In [1]: import numpy as np

In [2]: np.set_printoptions(precision=2, suppress=True, linewidth=200, floatmode="fixed")

In [3]: mat = np.loadtxt("mat.csv", delimiter=",")

In [4]: mat
Out[4]: 
array([[0.50, 0.00, 0.50, 0.00, 0.00, 0.00, 0.00],
       [0.00, 0.50, 0.00, 0.50, 0.00, 0.00, 0.00],
       [0.00, 0.00, 0.25, 0.25, 0.25, 0.25, 0.00],
       [0.00, 0.33, 0.00, 0.33, 0.33, 0.00, 0.00],
       [0.00, 0.33, 0.00, 0.00, 0.67, 0.00, 0.00],
       [0.00, 0.00, 0.00, 0.00, 0.00, 0.50, 0.50],
       [0.00, 0.00, 0.33, 0.00, 0.00, 0.33, 0.33]])

In [5]: # rows sum to 1

In [6]: blk = np.stack([mat, -2 * mat, mat[::-1]])

In [7]: np.round(np.linalg.det(blk), 2) + 0
Out[7]: array([ 0.00, -0.15,  0.00])

In [8]: blk.shape
Out[8]: (3, 7, 7)

In [9]: np.linalg.matrix_rank(blk)
Out[9]: array([7, 7, 7])

In [10]: np.linalg.norm(blk, axis=(1, 2))
Out[10]: array([1.72, 3.45, 1.72])

In [11]: rng = np.random.default_rng(9473)

In [12]: idx = rng.permutation(7)

In [13]: idx
Out[13]: array([0, 4, 2, 3, 5, 6, 1])

In [14]: M2 = mat[idx][:, idx]

In [15]: np.allclose(M2, mat)
Out[15]: False

In [16]: M2
Out[16]: 
array([[0.50, 0.00, 0.50, 0.00, 0.00, 0.00, 0.00],
       [0.00, 0.67, 0.00, 0.00, 0.00, 0.00, 0.33],
       [0.00, 0.25, 0.25, 0.25, 0.25, 0.00, 0.00],
       [0.00, 0.33, 0.00, 0.33, 0.00, 0.00, 0.33],
       [0.00, 0.00, 0.00, 0.00, 0.50, 0.50, 0.00],
       [0.00, 0.00, 0.33, 0.00, 0.33, 0.33, 0.00],
       [0.00, 0.00, 0.00, 0.50, 0.00, 0.00, 0.50]])

In [17]: np.diag(M2)
Out[17]: array([0.50, 0.67, 0.25, 0.33, 0.50, 0.33, 0.50])

In [18]: round(np.linalg.det(M2), 2), np.round(np.linalg.det(mat[idx]), 2)
Out[18]: (np.float64(0.0), np.float64(-0.0))

In [19]: X = np.loadtxt("arr.csv", delimiter=",")

In [20]: X
Out[20]: 
array([[-2.00,  1.00,  0.00,  0.00],
       [ 0.00, -2.00,  1.00,  0.00],
       [ 0.00,  0.00, -2.00,  1.00],
       [ 0.00,  0.00,  0.00, -2.00]])

In [21]: idx = rng.permutation(4)

In [22]: idx
Out[22]: array([2, 1, 3, 0])

In [23]: M2 = X[idx][:, idx]

In [24]: np.allclose(M2, X)
Out[24]: False

In [25]: round(float(np.linalg.det(M2)), 2), round(float(np.linalg.det(X[idx])), 2)
Out[25]: (16.0, 16.0)

In [26]: np.diag(M2)
Out[26]: array([-2.00, -2.00, -2.00, -2.00])

In [27]: (X - X.T) / 2
Out[27]: 
array([[ 0.00,  0.50,  0.00,  0.00],
       [-0.50,  0.00,  0.50,  0.00],
       [ 0.00, -0.50,  0.00,  0.50],
       [ 0.00,  0.00, -0.50,  0.00]])

In [28]: np.sort(np.abs(np.linalg.eigvals(X)))
Out[28]: array([2.00, 2.00, 2.00, 2.00])

In [29]: assert X == X.T
ValueError: The truth value of an array with more than one element is ambiguous. Use a.any() or a.all()


In [30]: (X + X.T) / 2
Out[30]: 
array([[-2.00,  0.50,  0.00,  0.00],
       [ 0.50, -2.00,  0.50,  0.00],
       [ 0.00,  0.50, -2.00,  0.50],
       [ 0.00,  0.00,  0.50, -2.00]])

In [31]: np.trace(X)
Out[31]: np.float64(-8.0)

In [32]: np.allclose(X @ X.T, X.T @ X)
Out[32]: False

In [33]: M2 = X + rng.integers(-2, 3, (4, 3)) @ rng.integers(-2, 3, (3, 4))

In [34]: M2
Out[34]: 
array([[ 2.00, -2.00, -3.00,  3.00],
       [ 2.00, -6.00, -1.00,  2.00],
       [-2.00,  2.00, -2.00, -5.00],
       [-3.00,  1.00,  2.00, -4.00]])

In [35]: np.round(np.linalg.svd(M2 - X, compute_uv=False), 2) + 0
Out[35]: array([10.64,  3.88,  2.19,  0.00])

In [36]: np.unravel_index(np.abs(M2).argmax(), M2.shape)
Out[36]: (np.int64(1), np.int64(1))

In [37]: round(np.linalg.norm(M2), 2)
Out[37]: np.float64(11.75)

In [38]: np.abs(M2).max()
Out[38]: np.float64(6.0)

In [39]: np.count_nonzero(M2)
Out[39]: np.int64(16)

In [40]: np.diff(M2, axis=0)
Out[40]: 
array([[ 0.00, -4.00,  2.00, -1.00],
       [-4.00,  8.00, -1.00, -7.00],
       [-1.00, -1.00,  4.00,  1.00]])

In [41]: M2 - M2[0]
Out[41]: 
array([[ 0.00,  0.00,  0.00,  0.00],
       [ 0.00, -4.00,  2.00, -1.00],
       [-4.00,  4.00,  1.00, -8.00],
       [-5.00,  3.00,  5.00, -7.00]])

In [42]: np.linalg.matrix_rank(M2)
Out[42]: np.int64(4)

In [43]: M2.shape
Out[43]: (4, 4)

In [44]: K = np.loadtxt("out0.csv", delimiter=",")

In [45]: K
Out[45]: 
array([[ 1.00, -2.00,  4.00, -8.00],
       [ 1.00, -1.00,  1.00, -1.00],
       [ 1.00,  0.00,  0.00,  0.00]])

In [46]: # row 0 dominates

In [47]: M2 = K / np.sqrt((K ** 2).mean(axis=1, keepdims=True))

In [48]: K - K.mean(axis=1, keepdims=True)
Out[48]: 
array([[ 2.25, -0.75,  5.25, -6.75],
       [ 1.00, -1.00,  1.00, -1.00],
       [ 0.75, -0.25, -0.25, -0.25]])

In [49]: np.linalg.norm(M2, axis=1)
Out[49]: array([2.00, 2.00, 2.00])

In [50]: np.linalg.matrix_rank(M2) == np.linalg.matrix_rank(K)
Out[50]: np.True_

In [51]: np.linalg.matrix_rank(K - K.mean(axis=1, keepdims=True))
Out[51]: np.int64(3)

In [52]: blk = np.stack([K, -1 * K, K[::-1]])

In [53]: blk.sum(axis=0)
Out[53]: 
array([[ 1.00,  0.00,  0.00,  0.00],
       [ 1.00, -1.00,  1.00, -1.00],
       [ 1.00, -2.00,  4.00, -8.00]])

In [54]: np.einsum("bij,cij->bc", blk, blk)
Out[54]: 
array([[ 90.00, -90.00,   6.00],
       [-90.00,  90.00,  -6.00],
       [  6.00,  -6.00,  90.00]])

In [55]: M2 = K / np.linalg.norm(K, axis=1, keepdims=True)

In [56]: G = M2 @ M2.T

In [57]: G
Out[57]: 
array([[1.00, 0.81, 0.11],
       [0.81, 1.00, 0.50],
       [0.11, 0.50, 1.00]])

In [58]: np.round(np.degrees(np.arccos(np.clip(G[0, 1], -1, 1))), 2)
Out[58]: np.float64(35.56)

In [59]: (np.abs(G) > 0.9).astype(int)
Out[59]: 
array([[1, 0, 0],
       [0, 1, 0],
       [0, 0, 1]])

In [60]: L = np.linalg.cholesky(G)

In [61]: L @ L.T
Out[61]: 
array([[1.00, 0.81, 0.11],
       [0.81, 1.00, 0.50],
       [0.11, 0.50, 1.00]])

In [62]: round(float(np.prod(np.diag(L)) ** 2), 2), round(float(np.linalg.det(G)), 2)
Out[62]: (0.16, 0.16)

In [63]: G / np.sqrt(np.outer(np.diag(G), np.diag(G)))
Out[63]: 
array([[1.00, 0.81, 0.11],
       [0.81, 1.00, 0.50],
       [0.11, 0.50, 1.00]])

In [64]: x0 = np.array([-2, -9, -3, 8])

In [65]: np.sign((K @ x0).round(6))
Out[65]: array([-1.00, -1.00, -1.00])

In [66]: np.linalg.norm(K @ x0) <= np.linalg.norm(K, 2) * np.linalg.norm(x0) + 1e-9
Out[66]: np.True_

In [67]: (K @ x0).argmax()
Out[67]: np.int64(2)

In [68]: (K * x0).sum(axis=1)
Out[68]: array([-60.00,  -4.00,  -2.00])

In [69]: K @ np.eye(4)[0]
Out[69]: array([1.00, 1.00, 1.00])

In [70]: x0 @ K
ValueError: matmul: Input operand 1 has a mismatch in its core dimension 0, with gufunc signature (n?,k),(k,m?)->(n?,m?) (size 3 is different from 4)


In [71]: arr = np.load("a.npy")

In [72]: arr
Out[72]: 
array([[ -0.02,  -6.24,  -3.45],
       [  0.01,  -4.74,  -2.63],
       [  0.02,  -3.56,  -1.93],
       [  0.09,   0.77,   0.37],
       [  0.03, -11.08,  -6.06],
       [  0.02,  -2.83,  -1.56],
       [ -0.10,  -4.25,  -2.40],
       [ -0.01,   3.75,   2.11],
       [  0.02,  -2.42,  -1.38],
       [  0.00,   2.90,   1.50],
       [ -0.04,  -7.12,  -4.00],
       [  0.05,   6.13,   3.43],
       [  0.07,   4.30,   2.29],
       [  0.00,  -2.12,  -1.13],
       [ -0.05,  -3.50,  -1.94],
       [  0.07,  -2.27,  -1.26],
       [ -0.05,   6.42,   3.49],
       [  0.02,  -4.24,  -2.34],
       [  0.04,   5.90,   3.26],
       [  0.11,   6.75,   3.71],
       [ -0.05,   1.48,   0.84],
       [  0.01,  -8.64,  -4.81],
       [ -0.05,   0.75,   0.39],
       [ -0.10,  -1.99,  -1.08],
       [ -0.01,   0.19,   0.07],
       [  0.02,   2.40,   1.35],
       [  0.03,  11.97,   6.64],
       [  0.01,  -9.55,  -5.26],
       [ -0.06,   3.41,   1.92],
       [ -0.04,  -0.25,  -0.17],
       [ -0.10,   3.17,   1.76]])

In [73]: G = np.cov(arr, rowvar=False)

In [74]: round(np.corrcoef(arr[:, 0], arr[:, 1])[0, 1], 2)
Out[74]: np.float64(0.15)

In [75]: np.polyfit(arr[:, 0], arr[:, 1], 1)
Out[75]: array([14.95, -0.44])

In [76]: G.shape
Out[76]: (3, 3)

In [77]: G.round(2) + 0
Out[77]: 
array([[ 0.00,  0.04,  0.02],
       [ 0.04, 28.56, 15.77],
       [ 0.02, 15.77,  8.71]])

In [78]: np.argwhere(np.triu(np.abs(np.corrcoef(arr.T)) > 0.8, 1))
Out[78]: array([[1, 2]])

In [79]: np.round(np.linalg.eigvalsh(G)[::-1], 2) + 0
Out[79]: array([37.26,  0.00,  0.00])

In [80]: np.median(arr, axis=0)
Out[80]: array([ 0.01, -0.25, -0.17])

In [81]: np.corrcoef(arr.T)
Out[81]: 
array([[1.00, 0.15, 0.15],
       [0.15, 1.00, 1.00],
       [0.15, 1.00, 1.00]])

In [82]: m1 = np.array([[10, 6, 6, -10, -6, -6],
    ...:     [4, 0, 6, -4, 0, -6],
    ...:     [6, 2, 2, -6, -2, -2],
    ...:     [0, 0, 0, -5, -3, -3],
    ...:     [0, 0, 0, -2, 0, -3],
    ...:     [0, 0, 0, -3, -1, -1]])

In [83]: t = np.radians(36)

In [84]: r_ = np.eye(6)

In [85]: r_[5, 5] = r_[1, 1] = np.cos(t)

In [86]: r_[5, 1], r_[1, 5] = -np.sin(t), np.sin(t)

In [87]: r_
Out[87]: 
array([[ 1.00,  0.00,  0.00,  0.00,  0.00,  0.00],
       [ 0.00,  0.81,  0.00,  0.00,  0.00,  0.59],
       [ 0.00,  0.00,  1.00,  0.00,  0.00,  0.00],
       [ 0.00,  0.00,  0.00,  1.00,  0.00,  0.00],
       [ 0.00,  0.00,  0.00,  0.00,  1.00,  0.00],
       [ 0.00, -0.59,  0.00,  0.00,  0.00,  0.81]])

In [88]: M2 = m1 @ r_.T

In [89]: np.round(np.linalg.det(r_), 2), np.round(np.trace(r_), 2)
Out[89]: (np.float64(1.0), np.float64(5.62))

In [90]: np.allclose(np.linalg.norm(m1, axis=1), np.linalg.norm(M2, axis=1))
Out[90]: True

In [91]: np.linalg.svd(m1, compute_uv=False), np.linalg.svd(M2, compute_uv=False)
Out[91]: 
(array([23.06,  5.90,  5.41,  2.20,  1.38,  0.52]),
 array([23.06,  5.90,  5.41,  2.20,  1.38,  0.52]))

In [92]: M2 = np.linalg.inv(r_)

In [93]: round(np.linalg.det(r_) * np.linalg.det(M2), 2)
Out[93]: np.float64(1.0)

In [94]: round(np.linalg.cond(r_), 2)
Out[94]: np.float64(1.0)

In [95]: np.round(np.linalg.slogdet(r_)[0], 2)
Out[95]: np.float64(1.0)

In [96]: np.linalg.det(r_) * M2
Out[96]: 
array([[ 1.00,  0.00,  0.00,  0.00,  0.00,  0.00],
       [ 0.00,  0.81,  0.00,  0.00,  0.00, -0.59],
       [ 0.00,  0.00,  1.00,  0.00,  0.00,  0.00],
       [ 0.00,  0.00,  0.00,  1.00,  0.00,  0.00],
       [ 0.00,  0.00,  0.00,  0.00,  1.00,  0.00],
       [ 0.00,  0.59,  0.00,  0.00,  0.00,  0.81]])

In [97]: x0 = np.array([1, 1, 3, 2, 2, 0])

In [98]: y = m1 @ x0

In [99]: y
Out[99]: array([  2,  14,  -2, -16,  -4,  -8])

In [100]: np.linalg.solve(m1, m1[:, 5])
Out[100]: array([ 0.00, -0.00, -0.00, -0.00,  0.00,  1.00])

In [101]: np.round(np.linalg.solve(m1, y), 2) + 0
Out[101]: array([1.00, 1.00, 3.00, 2.00, 2.00, 0.00])

In [102]: np.linalg.solve(m1, y[:-1])
ValueError: solve1: Input operand 1 has a mismatch in its core dimension 0, with gufunc signature (m,m),(m)->(m) (size 5 is different from 6)


In [103]: np.round(np.linalg.solve(m1.T, m1[3]), 2) + 0
Out[103]: array([0.00, 0.00, 0.00, 1.00, 0.00, 0.00])
